% python3 -q
>>> import numpy as np
>>> np.set_printoptions(precision=2, suppress=True, linewidth=120, floatmode="fixed")
>>> K = np.load("dump.npy")
>>> print(K)
[[ 6  0  3  0  7 16]
 [ 0  0  0  0  1  0]
 [ 0  0  0  0  5  6]
 [ 5  0  3  1  0  0]
 [ 0  0  0  0  0  0]
 [14  1 15 10  7 12]
 [ 7  6 15 27 14 28]
 [21  0  0  0  0  7]
 [ 0  0  0  0  0  0]
 [ 0  0 12  0  7  7]
 [11  5  0 22  0  3]
 [ 6  0  3  2  0  0]
 [ 0  0  0  0  7 11]
 [ 0  0  0  0  0  0]
 [10  0  0  0  0  0]
 [ 0  0  0  0  0  0]
 [ 5  0  0  0  0  0]
 [ 1  0  0  0  0  0]
 [10  4  3 18  0  0]
 [ 3  0  0  2  1  3]
 [ 0  0  0  0  4 10]
 [11  0  0  0  0  0]
 [ 4  0  0  0  0  0]
 [ 2  0  0  0  8 19]
 [ 1  0  0  0  0  0]
 [ 8  0  0  0  0  0]
 [19  0 21  9 12 22]
 [23  0  0  4  0  0]
 [21  0  0  0  0  7]
 [ 0  4  0  8  0  0]]
>>> # rows 4 and 8 are equal
>>> cov = np.cov(K, rowvar=False)
>>> round(np.corrcoef(K[:, 3], K[:, 1])[0, 1], 2)
np.float64(0.93)
>>> print(np.linalg.eigvalsh(cov)[::-1])
[113.46  48.94  34.21  12.03   0.55   0.18]
>>> np.polyfit(K[:, 3], K[:, 1], 1)
array([ 0.22, -0.08])
>>> print(cov.shape)
(6, 6)
>>> x0 = np.array([1, -4, 8, -7, 1, -2])
>>> rhs = K @ x0
>>> c, lr = np.zeros(6), 1 / np.linalg.norm(K, 2) ** 2
>>> for i in range(60):
...     c -= lr * K.T @ (K @ c - rhs)
...     if i % 10 == 0: print(i, round(np.linalg.norm(K @ c - rhs), 2))
... 
0 244.19
10 89.46
20 44.76
30 23.34
40 12.45
50 7.07
>>> c
array([ 1.03, -2.63,  7.95, -7.33,  0.96, -1.92])
>>> Ac = K - K.mean(axis=0)
>>> left, s, vt = np.linalg.svd(Ac, full_matrices=False)
>>> np.abs(left[:, 0]).argmax()
np.int64(6)
>>> np.abs(vt[-1])
array([0.05, 0.96, 0.04, 0.24, 0.11, 0.05])
>>> np.linalg.matrix_rank(Ac)
np.int64(6)
>>> s
array([57.36, 37.67, 31.50, 18.68,  3.98,  2.26])
>>> np.round(Ac.mean(axis=0), 2) + 0
array([0.00, 0.00, 0.00, 0.00, 0.00, 0.00])
>>> arr = np.loadtxt("sample19.csv", delimiter=",")
>>> arr
array([[ 49.00,   7.00,   5.00,  21.00, -34.00, -22.00,  -3.00, -14.00,  19.00, -19.00],
       [  7.00,  42.00,  25.00, -22.00,  -7.00, -21.00, -34.00,  -3.00,  14.00,  20.00],
       [  5.00,  25.00,  44.00, -19.00,  -7.00, -17.00,  -7.00,   8.00, -11.00,  13.00],
       [ 21.00, -22.00, -19.00,  41.00, -15.00,  -5.00,   7.00,  -9.00,  13.00, -11.00],
       [-34.00,  -7.00,  -7.00, -15.00,  33.00,  31.00,   7.00,  10.00, -15.00,  15.00],
       [-22.00, -21.00, -17.00,  -5.00,  31.00,  69.00,  17.00,  24.00, -18.00, -15.00],
       [ -3.00, -34.00,  -7.00,   7.00,   7.00,  17.00,  49.00,   5.00, -19.00, -13.00],
       [-14.00,  -3.00,   8.00,  -9.00,  10.00,  24.00,   5.00,  34.00, -18.00,  -1.00],
       [ 19.00,  14.00, -11.00,  13.00, -15.00, -18.00, -19.00, -18.00,  45.00,   4.00],
       [-19.00,  20.00,  13.00, -11.00,  15.00, -15.00, -13.00,  -1.00,   4.00,  45.00]])
>>> left, s, vt = np.linalg.svd(arr, full_matrices=False)
>>> print(np.round(left.T @ arr @ vt.T, 2) + 0)
[[154.58   0.00   0.00   0.00   0.00   0.00   0.00   0.00   0.00   0.00]
 [  0.00 118.86   0.00   0.00   0.00   0.00   0.00   0.00   0.00   0.00]
 [  0.00   0.00  61.53   0.00   0.00   0.00   0.00   0.00   0.00   0.00]
 [  0.00   0.00   0.00  47.68   0.00   0.00   0.00   0.00   0.00   0.00]
 [  0.00   0.00   0.00   0.00  25.00   0.00   0.00   0.00   0.00   0.00]
 [  0.00   0.00   0.00   0.00   0.00  21.35   0.00   0.00   0.00   0.00]
 [  0.00   0.00   0.00   0.00   0.00   0.00  13.98   0.00   0.00   0.00]
 [  0.00   0.00   0.00   0.00   0.00   0.00   0.00   7.02   0.00   0.00]
 [  0.00   0.00   0.00   0.00   0.00   0.00   0.00   0.00   1.00   0.00]
 [  0.00   0.00   0.00   0.00   0.00   0.00   0.00   0.00   0.00   0.01]]
>>> np.allclose(left * s @ vt, arr)
True
>>> r0 = np.array([1, 0, 2])
>>> np.polyval(r0, arr[7])
array([ 198.00,   11.00,   66.00,   83.00,  102.00,  578.00,   27.00, 1158.00,  326.00,    3.00])
>>> np.correlate(arr[7], arr[2], "full")
array([ -182.00,   115.00,    25.00,  -131.00,   552.00,   223.00,    95.00,    47.00, -1477.00,   322.00, -1025.00,
        -696.00,  1241.00,   367.00,  2090.00,   102.00,  -324.00,  -115.00,    -5.00])
>>> print(np.convolve(arr[7], r0))
[-14.00  -3.00 -20.00 -15.00  26.00   6.00  25.00  82.00  -8.00  67.00 -36.00  -2.00]
>>> x0 = np.array([2, 0, 2, -2, -1, 2, 2, 0, -1, -1])
>>> np.einsum("ij,j->i", arr, x0)
array([  50.00,  -29.00,   93.00,  -61.00,   -9.00,  106.00,  123.00,   73.00, -118.00, -110.00])
>>> np.sign((arr @ x0).round(6))
array([ 1.00, -1.00,  1.00, -1.00, -1.00,  1.00,  1.00,  1.00, -1.00, -1.00])
>>> evals, vecs = np.linalg.eigh(arr)
>>> np.round(vecs.T @ vecs, 2) + 0
array([[1.00, 0.00, 0.00, 0.00, 0.00, 0.00, 0.00, 0.00, 0.00, 0.00],
       [0.00, 1.00, 0.00, 0.00, 0.00, 0.00, 0.00, 0.00, 0.00, 0.00],
       [0.00, 0.00, 1.00, 0.00, 0.00, 0.00, 0.00, 0.00, 0.00, 0.00],
       [0.00, 0.00, 0.00, 1.00, 0.00, 0.00, 0.00, 0.00, 0.00, 0.00],
       [0.00, 0.00, 0.00, 0.00, 1.00, 0.00, 0.00, 0.00, 0.00, 0.00],
       [0.00, 0.00, 0.00, 0.00, 0.00, 1.00, 0.00, 0.00, 0.00, 0.00],
       [0.00, 0.00, 0.00, 0.00, 0.00, 0.00, 1.00, 0.00, 0.00, 0.00],
       [0.00, 0.00, 0.00, 0.00, 0.00, 0.00, 0.00, 1.00, 0.00, 0.00],
       [0.00, 0.00, 0.00, 0.00, 0.00, 0.00, 0.00, 0.00, 1.00, 0.00],
       [0.00, 0.00, 0.00, 0.00, 0.00, 0.00, 0.00, 0.00, 0.00, 1.00]])
>>> vecs @ np.diag(evals) @ vecs.T
array([[ 49.00,   7.00,   5.00,  21.00, -34.00, -22.00,  -3.00, -14.00,  19.00, -19.00],
       [  7.00,  42.00,  25.00, -22.00,  -7.00, -21.00, -34.00,  -3.00,  14.00,  20.00],
       [  5.00,  25.00,  44.00, -19.00,  -7.00, -17.00,  -7.00,   8.00, -11.00,  13.00],
       [ 21.00, -22.00, -19.00,  41.00, -15.00,  -5.00,   7.00,  -9.00,  13.00, -11.00],
       [-34.00,  -7.00,  -7.00, -15.00,  33.00,  31.00,   7.00,  10.00, -15.00,  15.00],
       [-22.00, -21.00, -17.00,  -5.00,  31.00,  69.00,  17.00,  24.00, -18.00, -15.00],
       [ -3.00, -34.00,  -7.00,   7.00,   7.00,  17.00,  49.00,   5.00, -19.00, -13.00],
       [-14.00,  -3.00,   8.00,  -9.00,  10.00,  24.00,   5.00,  34.00, -18.00,  -1.00],
       [ 19.00,  14.00, -11.00,  13.00, -15.00, -18.00, -19.00, -18.00,  45.00,   4.00],
       [-19.00,  20.00,  13.00, -11.00,  15.00, -15.00, -13.00,  -1.00,   4.00,  45.00]])
>>> np.abs(vecs[:, -1])
array([0.36, 0.33, 0.17, 0.08, 0.35, 0.56, 0.32, 0.25, 0.34, 0.09])
>>> print(np.round(np.linalg.eigvalsh(arr @ arr), 2) + 0)
[    0.00     1.00    49.28   195.37   455.76   624.98  2273.41  3786.05 14127.59 23893.57]
>>> A = np.loadtxt("m.csv", delimiter=",")
>>> A
array([[ 1.65, -0.07, -1.87,  1.66],
       [-0.97,  1.33,  2.49,  0.29],
       [-2.06,  0.84, -0.07,  2.01],
       [ 0.99,  1.97,  1.93, -0.64],
       [ 0.15, -0.68,  2.88, -0.49],
       [-2.08,  1.79,  1.19, -0.29],
       [-2.72,  0.00,  0.01,  1.26],
       [-0.50, -2.52, -1.52,  0.33],
       [-2.60,  0.97, -0.38,  1.08],
       [-0.61,  2.02, -0.84,  1.96],
       [-1.59, -0.55, -2.32,  0.89],
       [ 2.14, -0.03,  2.11, -0.04]])
>>> left, s, vt = np.linalg.svd(A, full_matrices=False)
>>> s
array([6.89, 6.27, 3.89, 2.46])
>>> (s > 1e-8).sum()
np.int64(4)
>>> print(np.round(left.T @ left, 2) + 0)
[[1.00 0.00 0.00 0.00]
 [0.00 1.00 0.00 0.00]
 [0.00 0.00 1.00 0.00]
 [0.00 0.00 0.00 1.00]]
>>> np.round(vt @ vt.T, 2) + 0
array([[1.00, 0.00, 0.00, 0.00],
       [0.00, 1.00, 0.00, 0.00],
       [0.00, 0.00, 1.00, 0.00],
       [0.00, 0.00, 0.00, 1.00]])
>>> round(np.sqrt((s ** 2).sum()), 2), np.round(np.linalg.norm(A), 2)
(np.float64(10.4), np.float64(10.4))
>>> print(left.shape, s.shape, vt.shape)
(12, 4) (4,) (4, 4)
>>> print(np.round(left.T @ A @ vt.T, 2) + 0)
[[6.89 0.00 0.00 0.00]
 [0.00 6.27 0.00 0.00]
 [0.00 0.00 3.89 0.00]
 [0.00 0.00 0.00 2.46]]
>>> s / s[0]
array([1.00, 0.91, 0.56, 0.36])
